$ python -q
>>> import numpy as np
>>> from numpy import linalg as LA
>>> np.set_printoptions(precision=2, suppress=True, linewidth=100)
>>> Z = np.array([[9, 8, 2], [2, 4, -9]])
>>> rng = np.random.default_rng(385692)
>>> X = rng.normal(size=(17, 2)) @ Z + np.array([2, 2, 1])
>>> print(X)
[[  1.14   0.6    3.52]
 [ -7.65  -3.95 -12.32]
 [ -7.73 -10.43  14.92]
 [  7.74   6.85   3.35]
 [ -3.34  -4.42   6.94]
 [ -3.97  -2.65  -3.11]
 [-10.58  -8.37  -5.25]
 [ 20.63  13.98  24.62]
 [  8.32  10.88 -11.49]
 [-10.51 -13.53  16.95]
 [  7.99   6.2    7.13]
 [ 10.21   9.27   2.94]
 [  4.07   2.8    5.89]
 [ -0.03  -3.27  15.24]
 [  8.92   7.54   5.11]
 [  5.11   5.45  -1.21]
 [  5.3    3.89   6.17]]
>>> print(round(float(LA.norm(X[7] - X[4])), 2))
35.01
>>> np.round(LA.norm(X) ** 2 / LA.norm(X, 2) ** 2, 2)
np.float64(1.69)
>>> round(LA.norm(X, 2), 2)
np.float64(49.59)
>>> LA.norm(X, axis=1).argmax()
np.int64(7)
>>> vec = np.array([0, 2, 1])
>>> h = np.maximum(X @ vec, 0)
>>> X * (h > 1e-9)[:, None]
array([[  1.14,   0.6 ,   3.52],
       [ -0.  ,  -0.  ,  -0.  ],
       [ -0.  ,  -0.  ,   0.  ],
       [  7.74,   6.85,   3.35],
       [ -0.  ,  -0.  ,   0.  ],
       [ -0.  ,  -0.  ,  -0.  ],
       [ -0.  ,  -0.  ,  -0.  ],
       [ 20.63,  13.98,  24.62],
       [  8.32,  10.88, -11.49],
       [ -0.  ,  -0.  ,   0.  ],
       [  7.99,   6.2 ,   7.13],
       [ 10.21,   9.27,   2.94],
       [  4.07,   2.8 ,   5.89],
       [ -0.03,  -3.27,  15.24],
       [  8.92,   7.54,   5.11],
       [  5.11,   5.45,  -1.21],
       [  5.3 ,   3.89,   6.17]])
>>> np.flatnonzero(h > 1e-9)
array([ 0,  3,  7,  8, 10, 11, 12, 13, 14, 15, 16])
>>> np.tanh(X @ vec)
array([ 1.  , -1.  , -1.  ,  1.  , -0.96, -1.  , -1.  ,  1.  ,  1.  , -1.  ,  1.  ,  1.  ,  1.  ,
        1.  ,  1.  ,  1.  ,  1.  ])
>>> h
array([ 4.72,  0.  ,  0.  , 17.05,  0.  ,  0.  ,  0.  , 52.58, 10.28,  0.  , 19.53, 21.49, 11.48,
        8.71, 20.19,  9.68, 13.96])
>>> Uu, sig, Vt = LA.svd(X)
>>> print(np.argmax(sig[:-1] / (sig[1:] + 1e-6)) + 1)
2
>>> Y = Uu[:, :2] @ np.diag(sig[:2]) @ Vt[:2]
>>> np.round(LA.norm(X - Y) / LA.norm(X), 2)
np.float64(0.01)
>>> np.round(LA.norm(X - Y, 2), 2), np.round(sig[2], 2)
(np.float64(0.93), np.float64(0.93))
>>> z = X[:, 0] > np.median(X[:, 0])
>>> f = X[z].mean(axis=0) - X[~z].mean(axis=0)
>>> z.astype(int)
array([0, 0, 0, 1, 0, 0, 0, 1, 1, 0, 1, 1, 0, 0, 1, 1, 1])
>>> print(np.argsort(-np.abs(f).round(6), kind="stable"))
[0 1 2]
>>> ((X - X.mean(axis=0)) @ f > 0).astype(int)
array([0, 0, 0, 1, 0, 0, 0, 1, 1, 0, 1, 1, 1, 0, 1, 1, 1])
>>> round((((X - X.mean(axis=0)) @ f > 0) == z).mean(), 2)
np.float64(0.94)
>>> feats = np.load("data.npy")
>>> feats
array([[-0.7 ,  2.  , -1.7 ,  0.3 ],
       [-0.68,  2.01, -1.74,  0.31]])
>>> f = np.array([1, 0, 0])
>>> np.convolve(feats[0], f)
array([-0.7,  2. , -1.7,  0.3,  0. ,  0. ])
>>> np.array([np.convolve(row, f, "same") for row in feats])
array([[ 2.  , -1.7 ,  0.3 ,  0.  ],
       [ 2.01, -1.74,  0.31,  0.  ]])
>>> np.correlate(feats[0], feats[1], "full")
array([-0.22,  1.84, -5.41,  7.55, -5.3 ,  1.76, -0.2 ])
>>> np.polyval(f, feats[0])
array([0.49, 4.  , 2.89, 0.09])
>>> np.cross(feats[0, :3], feats[1, :3])
array([-0.06, -0.06, -0.05])
>>> Y = feats + rng.integers(-2, 3, (2, 1)) @ rng.integers(-2, 3, (1, 4))
>>> Y
array([[-2.7 ,  0.  ,  2.3 , -3.7 ],
       [ 0.32,  3.01, -3.74,  2.31]])
>>> LA.matrix_rank(Y - feats, tol=1e-8)
np.int64(1)
>>> np.abs(Y - feats).sum(axis=1)
array([12.,  6.])
>>> th = np.radians(45)
>>> Rm = np.eye(4)
>>> Rm[0, 0] = Rm[2, 2] = np.cos(th)
>>> Rm[0, 2], Rm[2, 0] = -np.sin(th), np.sin(th)
>>> Rm
array([[ 0.71,  0.  , -0.71,  0.  ],
       [ 0.  ,  1.  ,  0.  ,  0.  ],
       [ 0.71,  0.  ,  0.71,  0.  ],
       [ 0.  ,  0.  ,  0.  ,  1.  ]])
>>> Y = feats @ Rm.T
>>> print(Y)
[[ 0.71  2.   -1.7   0.3 ]
 [ 0.75  2.01 -1.71  0.31]]
>>> np.allclose(LA.norm(feats, axis=1), LA.norm(Y, axis=1))
True
>>> Z = np.array([[0.8, -1.5, 0.1], [-1.5, 0.3, -1.0]])
>>> E = np.array([[2, 0],
...     [2, -1],
...     [1, 2],
...     [1, -1],
...     [0, 1],
...     [2, 1],
...     [1, 0],
...     [-1, 0],
...     [0, 2],
...     [2, -1],
...     [1, 0],
...     [-2, -2],
...     [1, 2],
...     [2, 2],
...     [1, 1],
...     [2, -2],
...     [-2, 0],
...     [-1, -2]]) @ Z + 0.3 * rng.normal(size=(18, 3))
>>> E
array([[ 1.38, -3.48, -0.12],
       [ 2.72, -3.54,  0.92],
       [-2.15, -0.66, -2.48],
       [ 2.12, -1.85,  1.14],
       [-1.19, -0.2 , -0.84],
       [ 0.39, -2.58, -0.31],
       [ 1.18, -1.43,  0.29],
       [-0.52,  1.22,  0.03],
       [-2.98,  0.57, -1.52],
       [ 3.04, -3.27,  1.46],
       [ 0.53, -1.71,  0.33],
       [ 1.03,  2.6 ,  1.99],
       [-1.69, -1.27, -1.55],
       [-1.19, -2.02, -1.8 ],
       [-0.44, -1.19, -1.  ],
       [ 4.48, -2.91,  2.13],
       [-1.67,  3.31, -0.08],
       [ 1.95,  0.8 ,  1.94]])
>>> vec = np.array([0, 1, 2])
>>> E * vec
array([[ 0.  , -3.48, -0.23],
       [ 0.  , -3.54,  1.85],
       [-0.  , -0.66, -4.95],
       [ 0.  , -1.85,  2.27],
       [-0.  , -0.2 , -1.69],
       [ 0.  , -2.58, -0.61],
       [ 0.  , -1.43,  0.57],
       [-0.  ,  1.22,  0.07],
       [-0.  ,  0.57, -3.05],
       [ 0.  , -3.27,  2.92],
       [ 0.  , -1.71,  0.66],
       [ 0.  ,  2.6 ,  3.97],
       [-0.  , -1.27, -3.11],
       [-0.  , -2.02, -3.61],
       [-0.  , -1.19, -2.  ],
       [ 0.  , -2.91,  4.26],
       [-0.  ,  3.31, -0.17],
       [ 0.  ,  0.8 ,  3.87]])
>>> np.sign((E @ vec).round(6))
array([-1., -1., -1.,  1., -1., -1., -1.,  1., -1., -1., -1.,  1., -1., -1., -1.,  1.,  1.,  1.])
>>> vec = np.array([7, 5, -5])
>>> y = E @ vec
>>> try:
...     LA.solve(E, y)
... except LA.LinAlgError as e:
...     print(e)
... 
Last 2 dimensions of the array must be square
>>> LA.lstsq(E, y)[0]
array([ 7.,  5., -5.])
>>> y = y + 0.05 * rng.normal(size=18)
>>> y
array([ -7.18,  -3.33,  -5.91,  -0.06,  -5.06,  -8.67,  -0.39,   2.2 , -10.33,  -2.37,  -6.42,
        10.34, -10.36,  -9.41,  -4.08,   6.13,   5.34,   8.05])
>>> beta, *_ = LA.lstsq(E, y)
>>> print(round(float(LA.norm(y - E @ beta)), 2))
0.18
>>> [round(float(LA.norm(LA.solve(E.T @ E + lam * np.eye(3), E.T @ y))), 2) for lam in (0, 1, 10, 100)]
[9.91, 5.48, 3.09, 1.31]
>>> beta
array([ 6.97,  4.99, -4.97])
>>> print(np.round(E.T @ (y - E @ beta), 2) + 0)
[0. 0. 0.]
>>> Xc = E - E.mean(axis=0)
>>> vecs = LA.svd(Xc)[2][:2]
>>> Y = Xc - Xc @ vecs.T @ vecs
>>> print(LA.norm(Y, axis=1).round(6).argmax())
2
>>> (Xc @ vecs.T).std(axis=0)
array([2.54, 1.74])
>>> D = LA.norm(E[:, None] - E[None], axis=-1)
>>> print(LA.matrix_rank(D ** 2))
5
>>> np.unravel_index(D.round(6).argmax(), D.shape)
(np.int64(15), np.int64(16))
>>> D[:5, :5]
array([[0.  , 1.69, 5.1 , 2.18, 4.23],
       [1.69, 0.  , 6.6 , 1.81, 5.44],
       [5.1 , 6.6 , 0.  , 5.72, 1.95],
       [2.18, 1.81, 5.72, 0.  , 4.2 ],
       [4.23, 5.44, 1.95, 4.2 , 0.  ]])
>>> print(D[2])
[5.1  6.6  0.   5.72 1.95 3.85 4.39 3.54 1.76 7.01 4.02 6.38 1.19 1.79 2.32 8.38 4.66 6.2 ]
>>> D.mean(axis=1).argmax()
np.int64(15)
>>> D.shape
(18, 18)
>>> (D + 1e9 * np.eye(18)).round(6).argmin(axis=1)
array([ 5,  9, 12,  6, 14, 10, 10,  4,  2,  1,  6, 17, 13, 12,  4,  9,  7, 11])
>>> Xc = E - E.mean(axis=0)
>>> Uu, sig, Vt = LA.svd(Xc, full_matrices=False)
>>> (np.sign(Uu[:, 0]) == np.sign(Uu[0, 0])).astype(int)
array([1, 1, 0, 1, 0, 1, 1, 0, 0, 1, 1, 0, 0, 0, 0, 1, 0, 1])
>>> M = np.loadtxt("m.csv", delimiter=",")
>>> print(M)
[[-0.09  0.99 -0.11]
 [-0.61  0.04  0.79]
 [ 0.79  0.14  0.6 ]]
>>> Y = np.array([[8, 6, -6], [3, 7, 9]])
>>> Z = np.kron(Y, M)
>>> Z.shape
(6, 9)
>>> f, r1 = M[2], M[1]
>>> round(float(f @ r1), 2)
0.0
>>> round(float(f @ f), 2)
1.0
>>> pr = (f @ r1) / (f @ f) * f
>>> pr.round(2) + 0
array([0., 0., 0.])
>>> round(float(LA.det(M.T)), 2)
1.0
>>> round(np.einsum("ij,ji->", M, M), 2)
np.float64(-0.8)
>>> np.kron(np.eye(2, dtype=int), M)
array([[-0.09,  0.99, -0.11, -0.  ,  0.  , -0.  ],
       [-0.61,  0.04,  0.79, -0.  ,  0.  ,  0.  ],
       [ 0.79,  0.14,  0.6 ,  0.  ,  0.  ,  0.  ],
       [-0.  ,  0.  , -0.  , -0.09,  0.99, -0.11],
       [-0.  ,  0.  ,  0.  , -0.61,  0.04,  0.79],
       [ 0.  ,  0.  ,  0.  ,  0.79,  0.14,  0.6 ]])
>>> vec = np.array([1, 3, 3])
>>> M @ (2 * vec)
array([5.09, 3.74, 6.01])
>>> (M * vec).sum(axis=1)
array([2.54, 1.87, 3.01])
>>> M * vec
array([[-0.09,  2.97, -0.34],
       [-0.61,  0.11,  2.37],
       [ 0.79,  0.41,  1.81]])
>>> print(M @ vec)
[2.54 1.87 3.01]
>>> M @ np.eye(3)[2]
array([-0.11,  0.79,  0.6 ])
>>> print(LA.norm(M @ vec) <= LA.norm(M, 2) * LA.norm(vec) + 1e-9)
True
>>> print((M @ vec).argmax())
2
>>> th = np.radians(90)
>>> Rm = np.eye(3)
>>> Rm[2, 2] = Rm[0, 0] = np.cos(th)
>>> Rm[2, 0], Rm[0, 2] = -np.sin(th), np.sin(th)
>>> Rm.round(2) + 0
array([[ 0.,  0.,  1.],
       [ 0.,  1.,  0.],
       [-1.,  0.,  0.]])
>>> Y = M @ Rm.T
>>> np.round(LA.det(Rm), 2), np.trace(Rm)
(np.float64(1.0), np.float64(1.0))
>>> LA.svd(M, compute_uv=False), LA.svd(Y, compute_uv=False)
(array([1., 1., 1.]), array([1., 1., 1.]))
>>> np.allclose(M @ M.T, Y @ Y.T)
True
>>> mat = np.array([[2, 0], [0, 1]])
>>> mat[0] = mat[1]
>>> mat
array([[0, 1],
       [0, 1]])
>>> print(mat @ mat)
[[0 1]
 [0 1]]
>>> (mat - mat.T) / 2
array([[ 0. ,  0.5],
       [-0.5,  0. ]])
>>> print(np.sort(np.abs(LA.eigvals(mat))))
[0. 1.]
>>> np.round(LA.det(mat), 2)
np.float64(0.0)
>>> np.allclose(mat, mat.T)
False
>>> round(np.abs(LA.eigvals(mat)).max(), 2)
np.float64(1.0)
>>> np.allclose(mat @ mat.T, mat.T @ mat)
False
>>> assert mat == mat.T
Traceback (most recent call last):
  File "<python-input-121>", line 1, in <module>
    assert mat == mat.T
           ^^^^^^^^^^^^
ValueError: The truth value of an array with more than one element is ambiguous. Use a.any() or a.all()
>>> LA.matrix_power(mat, 2)
array([[0, 1],
       [0, 1]])
>>> f = np.array([0, 2, 2])
>>> Y = M + np.outer(f, np.eye(3)[2])
>>> print(Y)
[[-0.09  0.99 -0.11]
 [-0.61  0.04  2.79]
 [ 0.79  0.14  2.6 ]]
>>> LA.matrix_rank(Y - M)
np.int64(1)
>>> np.round(LA.det(2 * mat), 2), round(LA.det(mat), 2)
(np.float64(0.0), np.float64(0.0))
>>> round(LA.eigvals(mat).sum().real, 2)
np.float64(1.0)
>>> LA.eigvals(mat)
array([0., 1.])
>>> print(np.einsum("ii->", mat))
1
>>> np.kron(np.eye(2, dtype=int), mat)
array([[0, 1, 0, 0],
       [0, 1, 0, 0],
       [0, 0, 0, 1],
       [0, 0, 0, 1]])
>>> round(float(LA.det(mat.T)), 2)
0.0
>>> Uu, sig, Vt = LA.svd(mat)
>>> sig
array([1.41, 0.  ])
>>> Y = Uu[:, :1] @ np.diag(sig[:1]) @ Vt[:1]
>>> round(LA.norm(mat - Y, 2), 2), sig[1]
(np.float64(0.0), np.float64(0.0))
>>> Y
array([[0., 1.],
       [0., 1.]])
>>> LA.matrix_rank(Y)
np.int64(1)
>>> round(LA.norm(mat - Y) / LA.norm(mat), 2)
np.float64(0.0)
>>> J = np.load("layer11.npy")
>>> print(J)
[[ 0 -2 -1]
 [ 0  2 -3]
 [ 0  0  3]]
>>> print(J[1] @ J[2])
-9
>>> np.round(LA.norm(J[1], 1), 2), round(LA.norm(J[1], np.inf), 2)
(np.float64(5.0), np.float64(3.0))
>>> np.round(LA.norm(J[1] - J[2]), 2)
np.float64(6.32)
>>> LA.norm(J, axis=0)
array([0.  , 2.83, 4.36])
>>> LA.norm(J, axis=1).argmax()
np.int64(1)
